$ python3 -q
>>> import numpy as np
>>> np.set_printoptions(precision=4, suppress=True, linewidth=120)
>>> tidy = lambda a: np.round(a, 4) + 0
>>> F = np.array([[-5, 1, 1, 2, 1],
...     [-3, -10, 2, 2, -3],
...     [3, 2, 5, 3, -3],
...     [-2, -2, 3, -6, 1],
...     [-1, 3, 3, 0, -5]])
>>> t = np.radians(135)
>>> r_ = np.eye(5)
>>> r_[0, 0] = r_[3, 3] = np.cos(t)
>>> r_[0, 3], r_[3, 0] = -np.sin(t), np.sin(t)
>>> tidy(r_)
array([[-0.7071,  0.    ,  0.    , -0.7071,  0.    ],
       [ 0.    ,  1.    ,  0.    ,  0.    ,  0.    ],
       [ 0.    ,  0.    ,  1.    ,  0.    ,  0.    ],
       [ 0.7071,  0.    ,  0.    , -0.7071,  0.    ],
       [ 0.    ,  0.    ,  0.    ,  0.    ,  1.    ]])
>>> Y = F @ r_.T
>>> tidy(np.linalg.svd(F, compute_uv=False)), tidy(np.linalg.svd(Y, compute_uv=False))
(array([11.5022,  9.2155,  7.0783,  5.8566,  3.2207]), array([11.5022,  9.2155,  7.0783,  5.8566,  3.2207]))
>>> tidy(np.abs(Y - F).max(axis=0))
array([7.6569, 0.    , 0.    , 8.8284, 0.    ])
>>> print(tidy(np.linalg.det(r_)), tidy(np.trace(r_)))
1.0 1.5858
>>> vec = np.array([2, -2, -1, 3, -3])
>>> rhs = F @ vec
>>> rhs
array([-10,  27,  15, -24,   4])
>>> tidy(np.linalg.solve(F.T, F[0]))
array([1., 0., 0., 0., 0.])
>>> tidy(np.linalg.solve(F, rhs + F[:, 3]))
array([ 2., -2., -1.,  4., -3.])
>>> np.einsum("ii->", F)
np.int64(-21)
>>> print(np.kron(np.eye(2, dtype=int), F))
[[ -5   1   1   2   1   0   0   0   0   0]
 [ -3 -10   2   2  -3   0   0   0   0   0]
 [  3   2   5   3  -3   0   0   0   0   0]
 [ -2  -2   3  -6   1   0   0   0   0   0]
 [ -1   3   3   0  -5   0   0   0   0   0]
 [  0   0   0   0   0  -5   1   1   2   1]
 [  0   0   0   0   0  -3 -10   2   2  -3]
 [  0   0   0   0   0   3   2   5   3  -3]
 [  0   0   0   0   0  -2  -2   3  -6   1]
 [  0   0   0   0   0  -1   3   3   0  -5]]
>>> tidy(np.linalg.eigvals(F).sum().real)
np.float64(-21.0)
>>> tidy(np.linalg.det(F[::-1]))
np.float64(14152.0)
>>> np.einsum("ij,ji->", F, F)
np.int64(183)
>>> tidy(np.linalg.det(2 * F)), tidy(np.linalg.det(F))
(np.float64(452864.0), np.float64(14152.0))
>>> K = np.loadtxt("out19.csv", delimiter=",")
>>> K
array([[ -7.543 ,  -7.55  ,  10.9451],
       [ -0.6051,  -0.4861,   0.6936],
       [  2.6207,   2.6495,  -3.7747],
       [  3.0166,   3.0778,  -4.467 ],
       [  4.1409,   4.0682,  -6.0906],
       [ -6.9129,  -7.0324,  10.524 ],
       [ -1.8755,  -1.8687,   2.8947],
       [  8.1532,   8.0441, -12.2091],
       [ -3.8131,  -3.813 ,   6.0112],
       [ -3.6611,  -3.6961,   5.4978],
       [  2.7389,   2.8295,  -4.4907]])
>>> Z = K[[1, 10]].astype(float)
>>> for _ in range(3):
...     z = np.linalg.norm(K[:, None] - Z, axis=-1).argmin(axis=1)
...     Z = np.array([K[z == j].mean(axis=0) for j in range(2)])
... 
>>> z
array([0, 0, 1, 1, 1, 0, 0, 1, 0, 0, 1])
>>> print(tidy(Z))
[[-4.0684 -4.0744  6.0944]
 [ 4.1341  4.1338 -6.2064]]
>>> tidy(Z[1] - Z[0])
array([  8.2025,   8.2082, -12.3008])
>>> np.abs(Z[1] - Z[0]).argmax()
np.int64(2)
>>> Q, evecs = np.linalg.qr(K[:, :1])[0], np.linalg.qr(K[:, 1:])[0]
>>> sv = np.linalg.svd(Q.T @ evecs, compute_uv=False)
>>> tidy(np.linalg.norm(Q @ Q.T - evecs @ evecs.T, 2))
np.float64(1.0)
>>> tidy(sv)
array([0.9999])
>>> tidy(np.degrees(np.arccos(sv.clip(0, 1))))
array([0.8927])
>>> vec = np.array([-2, 2, 0])
>>> rhs = K @ vec
>>> tidy(np.linalg.lstsq(K, rhs)[0])
array([-2.,  2.,  0.])
>>> tidy(np.linalg.pinv(K) @ K)
array([[1., 0., 0.],
       [0., 1., 0.],
       [0., 0., 1.]])
>>> print(tidy(np.linalg.solve(K.T @ K, K.T @ rhs)))
[-2.  2.  0.]
>>> rng = np.random.default_rng(75)
>>> rhs = rhs + 0.3 * rng.normal(size=11)
>>> tidy(rhs)
array([-0.3466,  0.3569,  0.1795,  0.2532,  0.0076, -0.2316,  0.1472,  0.1007,  0.5552, -0.1154, -0.0631])
>>> b, *_ = np.linalg.lstsq(K, rhs)
>>> tidy(b)
array([-1.1338,  2.5292,  0.9231])
>>> [round(float(np.linalg.norm(np.linalg.solve(K.T @ K + lam * np.eye(3), K.T @ rhs))), 2) for lam in (0, 1, 10, 100)]
[2.92, 0.19, 0.02, 0.01]
>>> tidy(np.linalg.norm(rhs - K @ b))
np.float64(0.518)
>>> b.round()
array([-1.,  3.,  1.])
>>> Y = np.c_[K[:, :2] @ np.array([[0, 2], [-1, 0]]), np.array([1, 0, 1, 1, 2, 2, 1, 2, 0, 2, 2])]
>>> Y
array([[  7.55  , -15.086 ,   1.    ],
       [  0.4861,  -1.2102,   0.    ],
       [ -2.6495,   5.2414,   1.    ],
       [ -3.0778,   6.0332,   1.    ],
       [ -4.0682,   8.2818,   2.    ],
       [  7.0324, -13.8258,   2.    ],
       [  1.8687,  -3.751 ,   1.    ],
       [ -8.0441,  16.3064,   2.    ],
       [  3.813 ,  -7.6262,   0.    ],
       [  3.6961,  -7.3222,   2.    ],
       [ -2.8295,   5.4778,   2.    ]])
>>> np.linalg.matrix_rank(Y)
np.int64(3)
>>> tidy(np.linalg.lstsq(K, Y[:, 0])[0])
array([ 0., -1.,  0.])
>>> tidy(np.sort(np.abs(np.linalg.eigvals(F))))
array([5.5291, 5.7995, 5.7995, 8.7236, 8.7236])
>>> np.trace(F)
np.int64(-21)
>>> print(np.linalg.matrix_power(F, 2))
[[ 20 -14  11 -17 -14]
 [ 50  88 -16 -32  38]
 [ -9 -22  32   7   0]
 [ 36  39  -6  37 -16]
 [ 10 -40   5  13   6]]
>>> tidy(np.abs(np.linalg.eigvals(F)).max())
np.float64(8.7236)
>>> tidy(np.linalg.det(F))
np.float64(14152.0)
>>> (F - F.T) / 2
array([[ 0. ,  2. , -1. ,  2. ,  1. ],
       [-2. ,  0. ,  0. ,  2. , -3. ],
       [ 1. ,  0. ,  0. ,  0. , -3. ],
       [-2. , -2. ,  0. ,  0. ,  0.5],
       [-1. ,  3. ,  3. , -0.5,  0. ]])
>>> (F + F.T) / 2
array([[ -5. ,  -1. ,   2. ,   0. ,   0. ],
       [ -1. , -10. ,   2. ,   0. ,   0. ],
       [  2. ,   2. ,   5. ,   3. ,   0. ],
       [  0. ,   0. ,   3. ,  -6. ,   0.5],
       [  0. ,   0. ,   0. ,   0.5,  -5. ]])
>>> np.allclose(F @ F.T, F.T @ F)
False
>>> print(F @ F)
[[ 20 -14  11 -17 -14]
 [ 50  88 -16 -32  38]
 [ -9 -22  32   7   0]
 [ 36  39  -6  37 -16]
 [ 10 -40   5  13   6]]
>>> np.allclose(F, F.T)
False
